$ ipython --no-banner

In [1]: import numpy as np

In [2]: np.set_printoptions(suppress=True, linewidth=200)

In [3]: W0 = np.load("x.npy")

In [4]: print(W0)
[[0. 0. 1. 0.]
 [0. 0. 0. 0.]
 [1. 0. 0. 0.]
 [0. 0. 0. 0.]]

In [5]: print([round(float(np.linalg.det(W0[:i, :i])), 2) + 0 for i in range(1, 5)])
[0.0, 0.0, 0.0, 0.0]

In [6]: print(round(float(np.linalg.eigvalsh(W0).min()), 2))
-1.0

In [7]: rng = np.random.default_rng(28070)

In [8]: labels = rng.permutation(4)

In [9]: print(labels)
[1 3 0 2]

In [10]: out = W0[labels][:, labels]

In [11]: print(np.round(np.sort(np.abs(np.linalg.eigvals(out))), 2))
[0. 0. 1. 1.]

In [12]: print(np.diag(out))
[0. 0. 0. 0.]

In [13]: print(np.round(np.linalg.det(out), 2), np.round(np.linalg.det(W0[labels]), 2))
0.0 0.0

In [14]: U, sigma, Vh = np.linalg.svd(W0)

In [15]: print(sigma)
[1. 1. 0. 0.]

In [16]: out = U[:, :2] @ np.diag(sigma[:2]) @ Vh[:2]

In [17]: print(np.abs(W0 - out).max())
0.0

In [18]: print(np.round(np.linalg.norm(W0 - out) / np.linalg.norm(W0), 2))
0.0

In [19]: print(np.linalg.matrix_rank(W0, rtol=0.05))
2

In [20]: print(np.round(np.sort(np.linalg.eigvals(W0).real), 2))
[-1.  0.  0.  1.]

In [21]: print((np.linalg.matrix_power((W0 != 0) + (W0.T != 0) + np.eye(4), 4) > 0).astype(int))
[[1 0 1 0]
 [0 1 0 0]
 [1 0 1 0]
 [0 0 0 1]]

In [22]: print((W0 != 0).astype(int))
[[0 0 1 0]
 [0 0 0 0]
 [1 0 0 0]
 [0 0 0 0]]

In [23]: evals, vecs = np.linalg.eigh(W0)

In [24]: x0 = np.array([-2, 3, 4, -2])

In [25]: print(np.abs(W0).sum(axis=1).max(), np.abs(evals).max())
1.0 1.0

In [26]: print(np.round(np.linalg.eigvalsh(W0[1:, 1:]), 2))
[0. 0. 0.]

In [27]: print(np.round(vecs * np.abs(evals) @ vecs.T, 2) + 0)
[[1. 0. 0. 0.]
 [0. 0. 0. 0.]
 [0. 0. 1. 0.]
 [0. 0. 0. 0.]]

In [28]: A = np.array([[1, 1, 1, 1, -1, -1, -1, -1],
    ...:     [1, -1, -1, 1, 1, -1, -1, 1],
    ...:     [1, -1, 1, -1, 1, -1, 1, -1],
    ...:     [1, 1, -1, -1, 1, 1, -1, -1]])

In [29]: print(np.unravel_index(np.abs(A).argmax(), A.shape))
(np.int64(0), np.int64(0))

In [30]: print(A.mean(axis=0))
[ 1.   0.   0.   0.   0.5 -0.5 -0.5 -0.5]

In [31]: A[4]
Traceback (most recent call last):
  Cell In[31], line 1
    A[4]
IndexError: index 4 is out of bounds for axis 0 with size 4


In [32]: feats = np.load("block11.npy")

In [33]: print(feats)
[[0 0 1 0]
 [1 0 0 0]
 [0 1 0 0]
 [0 0 0 1]]

In [34]: x0 = np.array([3, 1, 2, 2])

In [35]: rhs = feats @ x0

In [36]: print(rhs)
[2 3 1 2]

In [37]: print(np.round(np.linalg.solve(feats, rhs), 2))
[3. 1. 2. 2.]

In [38]: print(np.round(np.linalg.solve(feats.T, feats[3]), 2))
[0. 0. 0. 1.]

In [39]: print(np.round(np.linalg.solve(feats, -1 * rhs), 2))
[-3. -1. -2. -2.]

In [40]: f = np.array([2, 0, 3])

In [41]: print(np.array([np.convolve(row, f, "same") for row in feats]))
[[0 2 0 3]
 [0 3 0 0]
 [2 0 3 0]
 [0 0 2 0]]

In [42]: print(np.convolve(feats[1], f))
[2 0 3 0 0 0]

In [43]: f = np.array([2, -3, -3])

In [44]: print(np.array([np.convolve(row, f, "same") for row in A]))
[[-1 -4 -4 -8 -2  4  4  6]
 [-5 -2  8  2 -8 -2  8  0]
 [-5  2 -2  2 -2  2 -2  0]
 [-1 -8 -2  8  2 -8 -2  6]]

In [45]: print(np.correlate(A[0], A[2], "full"))
[-1  0 -1  0  1  0  1  0  1  0  1  0 -1  0 -1]

In [46]: print(np.convolve(A[0], f))
[ 2 -1 -4 -4 -8 -2  4  4  6  3]

In [47]: print(np.round(np.linalg.norm(feats, axis=0), 2))
[1. 1. 1. 1.]

In [48]: print(np.round(np.linalg.svd(feats, compute_uv=False), 2))
[1. 1. 1. 1.]

In [49]: print(np.round(np.linalg.eigvals(feats).sum().real, 2))
1.0

In [50]: print(np.kron(np.eye(2, dtype=int), feats))
[[0 0 1 0 0 0 0 0]
 [1 0 0 0 0 0 0 0]
 [0 1 0 0 0 0 0 0]
 [0 0 0 1 0 0 0 0]
 [0 0 0 0 0 0 1 0]
 [0 0 0 0 1 0 0 0]
 [0 0 0 0 0 1 0 0]
 [0 0 0 0 0 0 0 1]]

In [51]: print(np.round(np.linalg.eigvals(feats), 2))
[-0.5+0.87j -0.5-0.87j  1. +0.j    1. +0.j  ]

In [52]: print(np.einsum("ij,ji->", feats, feats))
1

In [53]: print(np.round(np.linalg.det(feats.T), 2))
1.0

In [54]: print(np.einsum("ii->", feats))
1

In [55]: arr = np.load("sample16.npy")

In [56]: print(arr.round(2))
[[ 0.45 -0.23 -0.25  0.37]
 [-0.23  0.13  0.22 -0.11]
 [-0.25  0.22  0.76  0.27]
 [ 0.37 -0.11  0.27  0.67]]

In [57]: print(np.round(arr @ arr, 2))
[[ 0.45 -0.23 -0.25  0.37]
 [-0.23  0.13  0.22 -0.11]
 [-0.25  0.22  0.76  0.27]
 [ 0.37 -0.11  0.27  0.67]]

In [58]: print(np.round((arr + arr.T) / 2, 2))
[[ 0.45 -0.23 -0.25  0.37]
 [-0.23  0.13  0.22 -0.11]
 [-0.25  0.22  0.76  0.27]
 [ 0.37 -0.11  0.27  0.67]]

In [59]: print((arr - arr.T) / 2)
[[0. 0. 0. 0.]
 [0. 0. 0. 0.]
 [0. 0. 0. 0.]
 [0. 0. 0. 0.]]

In [60]: print(np.allclose(arr, arr.T))
True

In [61]: assert arr == arr.T
Traceback (most recent call last):
  Cell In[61], line 1
    assert arr == arr.T
ValueError: The truth value of an array with more than one element is ambiguous. Use a.any() or a.all()


In [62]: print(round(np.linalg.norm(arr), 2))
1.41

In [63]: print(np.round(arr.sum(axis=0), 2) + 0)
[0.34 0.   1.   1.2 ]

In [64]: print(np.round(arr.sum(axis=1), 2) + 0)
[0.34 0.   1.   1.2 ]

In [65]: print(np.round(arr.mean(axis=0), 2) + 0)
[0.09 0.   0.25 0.3 ]

In [66]: print(np.round(np.linalg.svd(arr, compute_uv=False), 2) + 0)
[1. 1. 0. 0.]

In [67]: print(round(np.abs(arr).max(), 2))
0.76

In [68]: print(np.unravel_index(np.abs(arr).argmax(), arr.shape))
(np.int64(2), np.int64(2))

In [69]: print(np.count_nonzero(arr))
16

In [70]: print(np.linalg.matrix_rank(arr))
2

In [71]: evals, vecs = np.linalg.eigh(arr)

In [72]: x0 = np.array([-5, -3, -3, 4])

In [73]: print(np.round(vecs * np.maximum(evals, 0) @ vecs.T, 2))
[[ 0.45 -0.23 -0.25  0.37]
 [-0.23  0.13  0.22 -0.11]
 [-0.25  0.22  0.76  0.27]
 [ 0.37 -0.11  0.27  0.67]]

In [74]: print(np.round(vecs * np.abs(evals) @ vecs.T, 2))
[[ 0.45 -0.23 -0.25  0.37]
 [-0.23  0.13  0.22 -0.11]
 [-0.25  0.22  0.76  0.27]
 [ 0.37 -0.11  0.27  0.67]]

In [75]: print(round(x0 @ arr @ x0 / (x0 @ x0), 2), round(float(evals[0]), 2), round(evals[-1], 2))
0.02 -0.0 1.0

In [76]: print(round(x0 @ arr @ x0, 2))
0.96

In [77]: print(np.round(np.linalg.eigvalsh(arr[1:, 1:]), 2) + 0)
[0.   0.55 1.  ]

In [78]: U, sigma, Vh = np.linalg.svd(arr)

In [79]: vecs = Vh[:(sigma > 1e-8).sum()]

In [80]: x0 = arr[0] + 3 * arr[2] + rng.integers(2) * np.eye(4)[0]

In [81]: print(x0.round(2))
[0.7  0.42 2.02 1.19]

In [82]: print(np.round(vecs.T @ vecs, 2))
[[ 0.45 -0.23 -0.25  0.37]
 [-0.23  0.13  0.22 -0.11]
 [-0.25  0.22  0.76  0.27]
 [ 0.37 -0.11  0.27  0.67]]

In [83]: print(np.allclose(vecs.T @ vecs @ x0, x0))
False

In [84]: print(np.round(np.linalg.norm(x0 - vecs.T @ vecs @ x0), 2))
0.74

In [85]: rank = np.linalg.matrix_rank(arr)

In [86]: print(rank)
2

In [87]: null = np.linalg.svd(arr)[2][rank:].T

In [88]: print(np.allclose(arr @ null, 0))
True

In [89]: print([int(np.linalg.matrix_rank(arr[:i])) for i in range(1, len(arr) + 1)])
[1, 2, 2, 2]

In [90]: print(np.linalg.matrix_rank(arr.T @ arr), np.linalg.matrix_rank(arr @ arr.T))
2 2

In [91]: out = np.array([[2, 1, 2, 0], [2, 0, 0, 2], [0, 2, 1, 0], [2, 0, 0, 1]])

In [92]: X = np.triu(out, 1)

In [93]: print(X)
[[0 1 2 0]
 [0 0 0 2]
 [0 0 0 0]
 [0 0 0 0]]

In [94]: print(np.linalg.matrix_rank(X - X[0, 0] * np.eye(4)))
2

In [95]: try:
    ...:     np.linalg.inv(X)
    ...: except np.linalg.LinAlgError as e:
    ...:     print(repr(e))
    ...: 
LinAlgError('Singular matrix')

In [96]: print([int(np.linalg.matrix_rank(np.linalg.matrix_power(X, p))) for p in range(1, 5)])
[2, 1, 0, 0]

In [97]: print(X @ X)
[[0 0 0 2]
 [0 0 0 0]
 [0 0 0 0]
 [0 0 0 0]]

In [98]: print(np.prod(np.diag(X)), np.round(np.linalg.det(X), 2))
0 0.0

In [99]: rank = np.linalg.matrix_rank(X)

In [100]: print(rank)
2

In [101]: null = np.linalg.svd(X)[2][rank:].T

In [102]: print([int(np.linalg.matrix_rank(X[:i])) for i in range(1, len(X) + 1)])
[1, 2, 2, 2]

In [103]: print(np.round(null @ null.T, 2))
[[ 1.   0.   0.   0. ]
 [ 0.   0.8 -0.4  0. ]
 [ 0.  -0.4  0.2  0. ]
 [ 0.   0.   0.   0. ]]

In [104]: print(null.shape)
(4, 2)

In [105]: print(np.allclose(X @ null, 0))
True

In [106]: print(np.round(X @ null, 2) + 0)
[[0. 0.]
 [0. 0.]
 [0. 0.]
 [0. 0.]]

In [107]: labels = rng.permutation(4)

In [108]: print(labels)
[0 2 1 3]

In [109]: out = X[labels][:, labels]

In [110]: print(round(np.linalg.det(out), 2), round(np.linalg.det(X[labels]), 2))
0.0 0.0

In [111]: print(np.linalg.matrix_rank(X, rtol=0.1))
2

In [112]: print([round(float(x), 2) for x in np.linalg.svd(X, compute_uv=False)[:3]])
[2.24, 2.0, 0.0]

In [113]: print(np.linalg.cond(X) > 100)
True

In [114]: J = np.eye(4, dtype=int)[rng.permutation(4)]

In [115]: print(J)
[[0 1 0 0]
 [0 0 0 1]
 [1 0 0 0]
 [0 0 1 0]]

In [116]: x0 = np.array([1, 2, 0, 2])

In [117]: print(4 - np.linalg.matrix_rank(J - np.eye(4), tol=1e-8))
1

In [118]: print([p for p in range(1, 25) if np.allclose(np.linalg.matrix_power(J, p), np.eye(4))])
[4, 8, 12, 16, 20, 24]

In [119]: data = np.array([[4, 22, 8],
     ...:     [4, 22, 8],
     ...:     [0, 0, 0],
     ...:     [3, 19, 7],
     ...:     [0, 0, 0],
     ...:     [0, 0, 0],
     ...:     [0, 0, 0],
     ...:     [0, 0, 0],
     ...:     [6, 28, 10],
     ...:     [1, 13, 5]])

In [120]: print(data)
[[ 4 22  8]
 [ 4 22  8]
 [ 0  0  0]
 [ 3 19  7]
 [ 0  0  0]
 [ 0  0  0]
 [ 0  0  0]
 [ 0  0  0]
 [ 6 28 10]
 [ 1 13  5]]

In [121]: Xs = data - data.mean(axis=0)

In [122]: vecs = np.linalg.svd(Xs)[2][:2]

In [123]: out = Xs - Xs @ vecs.T @ vecs

In [124]: print(np.round((Xs @ vecs.T).std(axis=0), 2))
[11.84  0.53]

In [125]: print(np.linalg.norm(out, axis=1).round(6).argmax())
0

In [126]: print(np.round(np.diag(vecs.T @ vecs), 2))
[0.97 0.87 0.17]

In [127]: print(np.round(out.std(axis=0), 2) + 0)
[0. 0. 0.]

In [128]: basis = np.array([[0.4, -0.1, 1.0], [-0.8, -0.1, -0.7]])

In [129]: E = np.array([[2, 0],
     ...:     [4, 3],
     ...:     [5, 1],
     ...:     [2, 1],
     ...:     [1, 0],
     ...:     [0, 0],
     ...:     [3, 2],
     ...:     [0, 2],
     ...:     [0, 5],
     ...:     [3, 5],
     ...:     [0, 3],
     ...:     [2, 3],
     ...:     [2, 5],
     ...:     [0, 3],
     ...:     [2, 5],
     ...:     [2, 2],
     ...:     [3, 3],
     ...:     [4, 5],
     ...:     [3, 5]]) @ basis + 0.1 * rng.normal(size=(19, 3))

In [130]: print(E.round(2))
[[ 0.85 -0.39  2.04]
 [-0.79 -0.83  1.94]
 [ 1.29 -0.59  4.41]
 [ 0.03 -0.42  1.35]
 [ 0.48 -0.07  0.89]
 [-0.03  0.09 -0.02]
 [-0.54 -0.56  1.83]
 [-1.53 -0.16 -1.32]
 [-4.   -0.61 -3.35]
 [-2.78 -0.69 -0.52]
 [-2.29 -0.23 -2.29]
 [-1.47 -0.44 -0.11]
 [-3.11 -0.7  -1.36]
 [-2.51 -0.28 -2.34]
 [-3.23 -0.69 -1.44]
 [-0.68 -0.32  0.47]
 [-1.29 -0.57  0.95]
 [-2.28 -0.81  0.38]
 [-2.66 -0.86 -0.53]]

In [131]: C2 = np.cov(E, rowvar=False)

In [132]: print(C2.round(2))
[[ 2.26  0.17  2.38]
 [ 0.17  0.07 -0.05]
 [ 2.38 -0.05  3.49]]
